$ python -q
>>> import numpy as np
>>> from numpy import linalg as LA
>>> np.set_printoptions(precision=2, suppress=True, linewidth=140)
>>> J = np.array([[0, 0, 2, -1], [0, 0, 0, 2], [0, 0, 0, -2], [0, 0, 0, 0]])
>>> U, sv, vt = LA.svd(J)
>>> V = vt[:(sv > 1e-8).sum()]
>>> rng = np.random.default_rng(71)
>>> vec = J[2] + -3 * J[0] + rng.integers(2) * np.eye(4)[1]
>>> print(vec)
[ 0.  1. -6.  1.]
>>> print(np.round(np.diag(V.T @ V), 2) + 0)
[0. 0. 1. 1.]
>>> other = np.array([[2, 0], [-2, 0], [-1, 0], [2, -2]])
>>> print(np.einsum("ij->j", J))
[ 0  0  2 -1]
>>> print(np.einsum("ik,kj->ji", J, other))
[[-4  4 -4  0]
 [ 2 -4  4  0]]
>>> print(LA.matrix_rank(np.vstack([J, other.T])))
3
>>> m1 = (rng.random((3, 3)) < 0.3) + np.eye(3)
>>> m1 /= m1.sum(axis=1, keepdims=True)
>>> print(m1)
[[1.   0.   0.  ]
 [0.33 0.67 0.  ]
 [0.33 0.   0.67]]
>>> print(LA.matrix_rank(m1 - m1[0, 0] * np.eye(3)))
2
>>> print(m1 @ m1)
[[1.   0.   0.  ]
 [0.56 0.44 0.  ]
 [0.56 0.   0.44]]
>>> E = np.loadtxt("dump.csv", delimiter=",")
>>> print(E)
[[  0.   2.  -2.  -1.]
 [  3.   0.  -5.   0.]
 [  4.  -2.  -8.   3.]
 [  2.  -1.  -7.   5.]
 [  0.   2.  -8.   3.]
 [  3.   0. -11.   4.]
 [  4.   1.  -8.   7.]
 [  1.  -2. -10.   7.]
 [  0.  -2. -12.   5.]
 [  3.  -1. -14.   2.]
 [  0.   1. -13.   0.]
 [  2.   2. -14.   0.]
 [  0.   0. -13.   3.]
 [  0.  -3. -14.   1.]
 [ -2.  -3. -12.  -1.]
 [ -2.  -4. -13.  -4.]
 [ -3.  -5. -13.  -6.]
 [ -5.  -7. -11.  -3.]
 [ -5.  -7. -13.  -5.]
 [ -6.  -4. -13.  -7.]
 [ -9.  -5. -10. -10.]
 [ -6.  -2. -10.  -7.]
 [ -5.   1.  -9.  -9.]]
>>> gram = np.cov(E, rowvar=False)
>>> print(gram.shape)
(4, 4)
>>> print(LA.eigvalsh(gram)[::-1])
[39.24 10.49  4.42  1.76]
>>> print(np.corrcoef(E.T))
[[1.   0.6  0.22 0.87]
 [0.6  1.   0.4  0.45]
 [0.22 0.4  1.   0.15]
 [0.87 0.45 0.15 1.  ]]
>>> print(np.polyfit(E[:, 1], E[:, 2], 1))
[ 0.46 -9.78]
>>> print(np.median(E, axis=0))
[  0.  -2. -11.   0.]
>>> print(np.argsort(-E.std(axis=0).round(6), kind="stable"))
[3 0 2 1]
>>> print(np.argwhere(np.triu(np.abs(np.corrcoef(E.T)) > 0.8, 1)))
[[0 3]]
>>> print(round(np.corrcoef(E[:, 1], E[:, 2])[0, 1], 2))
0.4
>>> print(E.std(axis=0))
[3.57 2.68 3.06 4.92]
>>> print(gram)
[[13.36  6.02  2.46 15.92]
 [ 6.02  7.49  3.45  6.23]
 [ 2.46  3.45  9.8   2.39]
 [15.92  6.23  2.39 25.26]]
>>> print(round(LA.det(2 * gram), 2), np.round(LA.det(gram), 2))
51160.39 3197.52
>>> lab = rng.permutation(4)
>>> other = E[:, lab] * rng.choice([-1, 1], 4)
>>> print(other)
[[-2.  2.  1. -0.]
 [-0.  5. -0. -3.]
 [ 2.  8. -3. -4.]
 [ 1.  7. -5. -2.]
 [-2.  8. -3. -0.]
 [-0. 11. -4. -3.]
 [-1.  8. -7. -4.]
 [ 2. 10. -7. -1.]
 [ 2. 12. -5. -0.]
 [ 1. 14. -2. -3.]
 [-1. 13. -0. -0.]
 [-2. 14. -0. -2.]
 [-0. 13. -3. -0.]
 [ 3. 14. -1. -0.]
 [ 3. 12.  1.  2.]
 [ 4. 13.  4.  2.]
 [ 5. 13.  6.  3.]
 [ 7. 11.  3.  5.]
 [ 7. 13.  5.  5.]
 [ 4. 13.  7.  6.]
 [ 5. 10. 10.  9.]
 [ 2. 10.  7.  6.]
 [-1.  9.  9.  5.]]
>>> U, _, vt = LA.svd(E.T @ other)
>>> print(np.round(U @ vt, 2) + 0)
[[ 0.  0.  0. -1.]
 [-1.  0.  0.  0.]
 [ 0. -1.  0.  0.]
 [ 0.  0. -1.  0.]]
>>> print(np.round(LA.lstsq(E, other)[0], 2) + 0)
[[ 0.  0.  0. -1.]
 [-1.  0.  0.  0.]
 [ 0. -1.  0.  0.]
 [ 0.  0. -1.  0.]]
>>> print(lab)
[1 2 3 0]
>>> M = np.load("layer8.npy")
>>> print(M)
[[ 1 -1  1 -1]
 [ 1  0  0  0]
 [ 1  1  1  1]
 [ 1  2  4  8]
 [ 1  3  9 27]]
>>> q = M.astype(float).copy()
>>> for j in range(4):
...     q[:, j] -= q[:, :j] @ (q[:, :j].T @ q[:, j])
...     q[:, j] /= LA.norm(q[:, j])
... 
>>> print(np.round(q.T @ q, 2) + 0)
[[1. 0. 0. 0.]
 [0. 1. 0. 0.]
 [0. 0. 1. 0.]
 [0. 0. 0. 1.]]
>>> vec = np.array([1, 1, 3, -1])
>>> y = M @ vec
>>> print(np.round(LA.pinv(M) @ M, 2) + 0)
[[1. 0. 0. 0.]
 [0. 1. 0. 0.]
 [0. 0. 1. 0.]
 [0. 0. 0. 1.]]
>>> print(LA.lstsq(M, y)[0])
[ 1.  1.  3. -1.]
>>> y = y + 0.3 * rng.normal(size=5)
>>> print(y)
[4.11 1.1  3.66 7.16 3.87]
>>> beta, *_ = LA.lstsq(M, y)
>>> print(round(float(LA.norm(y - M @ beta)), 2))
0.37
>>> print(beta)
[ 0.92  0.91  3.12 -1.03]
>>> print([round(float(LA.norm(LA.solve(M.T @ M + lam * np.eye(4), M.T @ y))), 2) for lam in (0, 1, 10, 100)])
[3.53, 2.78, 1.22, 0.26]
>>> U, sv, vt = LA.svd(M)
>>> print(np.argmax(sv[:-1] / (sv[1:] + 1e-6)) + 1)
1
>>> print(sv)
[30.08  2.5   1.56  0.86]
>>> other = U[:, :1] @ np.diag(sv[:1]) @ vt[:1]
>>> print(round(LA.norm(M - other) / LA.norm(M), 2))
0.1
>>> print(LA.matrix_rank(M, rtol=0.05))
3
>>> print(LA.matrix_rank(other))
1
>>> print(np.round(np.abs(M - other).max(), 2))
1.22
>>> print(LA.norm(M, axis=1))
[ 2.    1.    2.    9.22 28.64]
>>> print(np.round(LA.norm(M, "nuc"), 2))
34.99
>>> print(np.round(LA.norm(M, 1), 2), round(LA.norm(M, np.inf), 2))
37.0 40.0
>>> print(np.round(LA.norm(M[2], 1), 2), np.round(LA.norm(M[2], np.inf), 2))
4.0 1.0
>>> print(round(float(LA.norm(M, 2)), 2))
30.08
>>> W0 = np.loadtxt("test5.csv", delimiter=",")
>>> print(W0)
[[ 2.29  0.02 -1.98 -0.19 -0.23  1.25]
 [ 2.3  -0.1  -2.   -0.1  -0.1   1.4 ]
 [-0.3  -0.4   1.9   1.   -0.9  -0.2 ]
 [-0.7  -0.9  -0.1  -0.3   0.7   1.  ]]
>>> T = np.stack([W0, 5 * W0, W0[::-1]])
>>> print(LA.norm(T, axis=(1, 2)))
[ 5.54 27.7   5.54]
>>> print(LA.matrix_rank(T))
[4 4 4]
>>> data = np.loadtxt("block7.csv", delimiter=",")
>>> print(data)
[[0. 0. 3. 0.]
 [0. 1. 0. 0.]
 [0. 0. 0. 1.]
 [1. 0. 0. 0.]]
>>> print(LA.svd(data, compute_uv=False))
[3. 1. 1. 1.]
>>> print(LA.norm(data, axis=0))
[1. 1. 3. 1.]
>>> print(data @ data.T)
[[9. 0. 0. 0.]
 [0. 1. 0. 0.]
 [0. 0. 1. 0.]
 [0. 0. 0. 1.]]
>>> print(data.T @ data)
[[1. 0. 0. 0.]
 [0. 1. 0. 0.]
 [0. 0. 9. 0.]
 [0. 0. 0. 1.]]
>>> print(np.einsum("ij,ji->", data, data))
1.0
>>> print(LA.eigvals(data))
[-0.72+1.25j -0.72-1.25j  1.44+0.j    1.  +0.j  ]
>>> print(round(LA.det(data.T), 2))
3.0
>>> q = data.astype(float).copy()
>>> for j in range(4):
...     q[:, j] -= q[:, :j] @ (q[:, :j].T @ q[:, j])
...     q[:, j] /= LA.norm(q[:, j])
... 
>>> print(q)
[[0. 0. 1. 0.]
 [0. 1. 0. 0.]
 [0. 0. 0. 1.]
 [1. 0. 0. 0.]]
>>> q, V = LA.qr(data[:, :2])[0], LA.qr(data[:, 2:])[0]
>>> sv = LA.svd(q.T @ V, compute_uv=False)
>>> print(sv)
[0. 0.]
>>> print(np.allclose(data @ data.T, data.T @ data))
False
>>> print(round(LA.det(data), 2))
3.0
>>> print((data + data.T) / 2)
[[0.  0.  1.5 0.5]
 [0.  1.  0.  0. ]
 [1.5 0.  0.  0.5]
 [0.5 0.  0.5 0. ]]
>>> print(np.trace(data))
1.0
>>> X = np.load("x.npy")
>>> print(X)
[[0. 4. 5. 2.]
 [4. 0. 0. 0.]
 [5. 0. 0. 0.]
 [2. 0. 0. 0.]]
>>> lab = rng.permutation(4)
>>> print(lab)
[0 1 2 3]
>>> other = X[lab][:, lab]
>>> print(np.round(LA.det(other), 2), round(float(LA.det(X[lab])), 2))
0.0 0.0
>>> print(np.diag(other))
[0. 0. 0. 0.]
>>> print(np.trace(other))
0.0
>>> A = np.load("sample2.npy")
>>> print(A)
[[-0.71  0.71  0.  ]
 [-0.71 -0.71  0.  ]
 [ 0.    0.    1.  ]]
>>> q, V = LA.qr(A[:, :2])[0], LA.qr(A[:, 2:])[0]
>>> sv = LA.svd(q.T @ V, compute_uv=False)
>>> print(np.round(LA.norm(q @ q.T - V @ V.T, 2), 2))
1.0
>>> print(np.degrees(np.arccos(sv.clip(0, 1))))
[90.]
>>> print(sv)
[0.]
>>> gram = A.T @ A
>>> print((A @ A.T).shape)
(3, 3)
>>> print(LA.eigvalsh(gram)[::-1])
[1. 1. 1.]
>>> print(LA.svd(A, compute_uv=False) ** 2)
[1. 1. 1.]
>>> print(np.allclose(gram, gram.T))
True
>>> print(gram.round(2) + 0)
[[1. 0. 0.]
 [0. 1. 0.]
 [0. 0. 1.]]
>>> print(np.diag(gram))
[1. 1. 1.]
>>> cent = E[[9, 1]].astype(float)
>>> for _ in range(5):
...     lab = LA.norm(E[:, None] - cent, axis=-1).argmin(axis=1)
...     cent = np.array([E[lab == j].mean(axis=0) for j in range(2)])
... 
>>> print(lab)
[1 1 1 1 1 1 1 1 1 1 1 1 1 1 0 0 0 0 0 0 0 0 0]
>>> print(cent)
[[ -4.78  -4.   -11.56  -5.78]
 [  1.57  -0.21  -9.93   2.79]]
>>> print(cent[1] - cent[0])
[6.35 3.79 1.63 8.56]
>>> print(np.abs(cent[1] - cent[0]).argmax())
3
>>> print(np.bincount(lab))
[ 9 14]
